% python3 -q
>>> import numpy as np
>>> import numpy.linalg as la
>>> np.set_printoptions(precision=3, suppress=True, linewidth=200)
>>> def rd(a):
...     return np.round(a, 3) + 0
... 
>>> M = np.loadtxt("sample3.csv", delimiter=",")
>>> M
array([[ 0.4,  0.4,  1.2,  0.1, -0.1],
       [ 0.3,  0.7, -0.2, -0.7, -0.1],
       [ 0.4,  0.7,  0. , -0.2, -1.9]])
>>> x0 = np.array([-1, 2, 3, -1, 1])
>>> rd(np.einsum("ij,j->i", M, x0))
array([ 3.8,  1.1, -0.7])
>>> rd(M @ (2 * x0))
array([ 7.6,  2.2, -1.4])
>>> rd((M * x0).sum(axis=1))
array([ 3.8,  1.1, -0.7])
>>> rd(M @ np.ones(5))
array([ 2.,  0., -1.])
>>> Y = np.array([[0, 3, 3], [2, 3, 3], [1, 1, 0], [0, 2, 0], [1, 1, 2]])
>>> la.matrix_rank(np.vstack([M, Y.T]))
np.int64(5)
>>> rd(np.einsum("ij,ij->i", M, M))
array([1.78, 1.12, 4.3 ])
>>> rd(np.einsum("ik,kj->ji", M, Y))
array([[ 1.9,  1.1, -0.5],
       [ 3.7,  1.3,  1. ],
       [ 2.2,  2.8, -0.5]])
>>> basis = np.array([[2, -1, -1, 3, 3]])
>>> rng = np.random.default_rng(67239)
>>> m1 = rng.normal(size=(14, 1)) @ basis + np.array([0, 0, 1, 0, 1])
>>> rd(m1)
array([[-0.465,  0.232,  1.232, -0.697,  0.303],
       [ 3.109, -1.554, -0.554,  4.663,  5.663],
       [ 0.243, -0.121,  0.879,  0.364,  1.364],
       [-3.559,  1.779,  2.779, -5.338, -4.338],
       [-2.807,  1.403,  2.403, -4.21 , -3.21 ],
       [-1.582,  0.791,  1.791, -2.373, -1.373],
       [-1.627,  0.814,  1.814, -2.441, -1.441],
       [ 1.245, -0.622,  0.378,  1.867,  2.867],
       [ 1.163, -0.581,  0.419,  1.744,  2.744],
       [ 0.376, -0.188,  0.812,  0.564,  1.564],
       [ 0.322, -0.161,  0.839,  0.483,  1.483],
       [-3.19 ,  1.595,  2.595, -4.784, -3.784],
       [-0.111,  0.056,  1.056, -0.167,  0.833],
       [-1.842,  0.921,  1.921, -2.764, -1.764]])
>>> rank = la.matrix_rank(m1)
>>> rank
np.int64(2)
>>> null = la.svd(m1)[2][rank:].T
>>> [int(la.matrix_rank(m1[:, :j + 1])) for j in range(5)]
[1, 1, 2, 2, 2]
>>> rd(null @ null.T)
array([[ 0.818,  0.091,  0.182, -0.273, -0.182],
       [ 0.091,  0.955, -0.091,  0.136,  0.091],
       [ 0.182, -0.091,  0.318,  0.273, -0.318],
       [-0.273,  0.136,  0.273,  0.591, -0.273],
       [-0.182,  0.091, -0.318, -0.273,  0.318]])
>>> [int(la.matrix_rank(np.delete(m1, i, axis=0))) for i in range(14)]
[2, 2, 2, 2, 2, 2, 2, 2, 2, 2, 2, 2, 2, 2]
>>> null.shape
(5, 3)
